% python3 -q
>>> import numpy as np
>>> np.set_printoptions(precision=2, suppress=True, linewidth=140, floatmode="fixed")
>>> mat = np.array([[0.67, 0.33], [0.33, 0.67]])
>>> rng = np.random.default_rng(90780)
>>> idx = rng.permutation(2)
>>> idx
array([0, 1])
>>> Y = mat[idx][:, idx]
>>> np.diag(Y)
array([0.67, 0.67])
>>> round(np.linalg.det(Y), 2), round(np.linalg.det(mat[idx]), 2)
(np.float64(0.34), np.float64(0.34))
>>> np.allclose(Y, mat)
True
>>> np.sort(np.abs(np.linalg.eigvals(Y)))
array([0.34, 1.00])
>>> np.trace(Y)
np.float64(1.34)
>>> vec = np.array([2, 0])
>>> target = mat @ vec
>>> target
array([1.34, 0.66])
>>> np.linalg.solve(mat.T, mat[1])
array([0.00, 1.00])
>>> np.linalg.solve(mat, mat[:, 1])
array([0.00, 1.00])
>>> A = np.load("layer3.npy")
>>> A
array([[1.00, 0.00, 0.00, 0.00, 0.00],
       [0.25, 0.50, 0.00, 0.00, 0.25],
       [0.00, 0.00, 1.00, 0.00, 0.00],
       [0.00, 0.33, 0.00, 0.67, 0.00],
       [0.25, 0.00, 0.25, 0.25, 0.25]])
>>> f = np.array([1, 9, 7, 7, 1])
>>> Y = A + np.outer(f, np.eye(5)[1])
>>> Y
array([[1.00, 1.00, 0.00, 0.00, 0.00],
       [0.25, 9.50, 0.00, 0.00, 0.25],
       [0.00, 7.00, 1.00, 0.00, 0.00],
       [0.00, 7.33, 0.00, 0.67, 0.00],
       [0.25, 1.00, 0.25, 0.25, 0.25]])
>>> np.linalg.matrix_rank(Y - A)
np.int64(1)
>>> X = np.load("data.npy")
>>> X
array([[ 1, -1,  1],
       [ 1,  0,  0],
       [ 1,  1,  1]])
>>> round(float(np.linalg.det(2 * X)), 2), np.round(np.linalg.det(X), 2)
(16.0, np.float64(2.0))
>>> np.linalg.eigvals(X)
array([2.00+0.00j, 0.00+1.00j, 0.00-1.00j])
>>> f = np.array([-6, 5])
>>> np.array([np.convolve(row, f, "same") for row in X])
array([[ -6,  11, -11],
       [ -6,   5,   0],
       [ -6,  -1,  -1]])
>>> np.polyval(f, X[0])
array([-1, 11, -1])
>>> np.cross(X[0, :3], X[1, :3])
array([0, 1, 1])
>>> left, s, Vh = np.linalg.svd(X, full_matrices=False)
>>> np.round(left.T @ X @ Vh.T, 2) + 0
array([[2.14, 0.00, 0.00],
       [0.00, 1.41, 0.00],
       [0.00, 0.00, 0.66]])
>>> (s > 1e-8).sum()
np.int64(3)
>>> np.cumsum(s ** 2) / np.sum(s ** 2)
array([0.65, 0.94, 1.00])
>>> s / s[0]
array([1.00, 0.66, 0.31])
>>> np.linalg.norm(X, axis=0)
array([1.73, 1.41, 1.41])
>>> round(np.linalg.norm(X, "nuc"), 2)
np.float64(4.21)
>>> round(float(np.linalg.norm(X) ** 2 / np.linalg.norm(X, 2) ** 2), 2)
1.53
>>> np.round(np.linalg.norm(X, 2), 2)
np.float64(2.14)
>>> np.linalg.norm(X, axis=1).argmax()
np.int64(0)
>>> np.linalg.norm(X, axis=1)
array([1.73, 1.00, 1.73])
>>> J = np.array([[-0.9, 0.3, 1.1, -1.1],
...     [0.4, 0.4, 1.5, 0.9],
...     [1.4, 0.6, 0.3, -1.5],
...     [-0.6, -0.4, 0.6, 1.2],
...     [1.6, -1.4, 1.8, -0.2],
...     [0.2, 0.7, 0.3, 0.5],
...     [1.6, -0.3, 0.7, 0.4],
...     [-0.3, 0.1, 0.4, -2.1],
...     [-1.6, -0.4, 0.7, -0.8],
...     [0.3, 1.9, -0.5, -0.1],
...     [0.9, 1.0, -1.3, 0.9]])
>>> J[:, 3] = 4 * J[:, 2] + 0.3 * rng.normal(size=11)
>>> J
array([[-0.90,  0.30,  1.10,  4.69],
       [ 0.40,  0.40,  1.50,  6.08],
       [ 1.40,  0.60,  0.30,  1.13],
       [-0.60, -0.40,  0.60,  2.18],
       [ 1.60, -1.40,  1.80,  7.48],
       [ 0.20,  0.70,  0.30,  0.51],
       [ 1.60, -0.30,  0.70,  3.09],
       [-0.30,  0.10,  0.40,  2.13],
       [-1.60, -0.40,  0.70,  2.04],
       [ 0.30,  1.90, -0.50, -2.03],
       [ 0.90,  1.00, -1.30, -5.33]])
>>> vec = np.array([3, -8, 2, -7])
>>> h = np.maximum(J @ vec, 0)
>>> np.maximum(J @ (3 * vec), 0)
array([ 0.00,  0.00,  0.00,  0.00,  0.00,  0.00,  0.00,  0.00,  0.00,  0.00, 88.25])
>>> J.T @ h
array([  26.48,   29.42,  -38.24, -156.83])
>>> h
array([ 0.00,  0.00,  0.00,  0.00,  0.00,  0.00,  0.00,  0.00,  0.00,  0.00, 29.42])
>>> J * (h > 1e-9)[:, None]
array([[-0.00,  0.00,  0.00,  0.00],
       [ 0.00,  0.00,  0.00,  0.00],
       [ 0.00,  0.00,  0.00,  0.00],
       [-0.00, -0.00,  0.00,  0.00],
       [ 0.00, -0.00,  0.00,  0.00],
       [ 0.00,  0.00,  0.00,  0.00],
       [ 0.00, -0.00,  0.00,  0.00],
       [-0.00,  0.00,  0.00,  0.00],
       [-0.00, -0.00,  0.00,  0.00],
       [ 0.00,  0.00, -0.00, -0.00],
       [ 0.90,  1.00, -1.30, -5.33]])
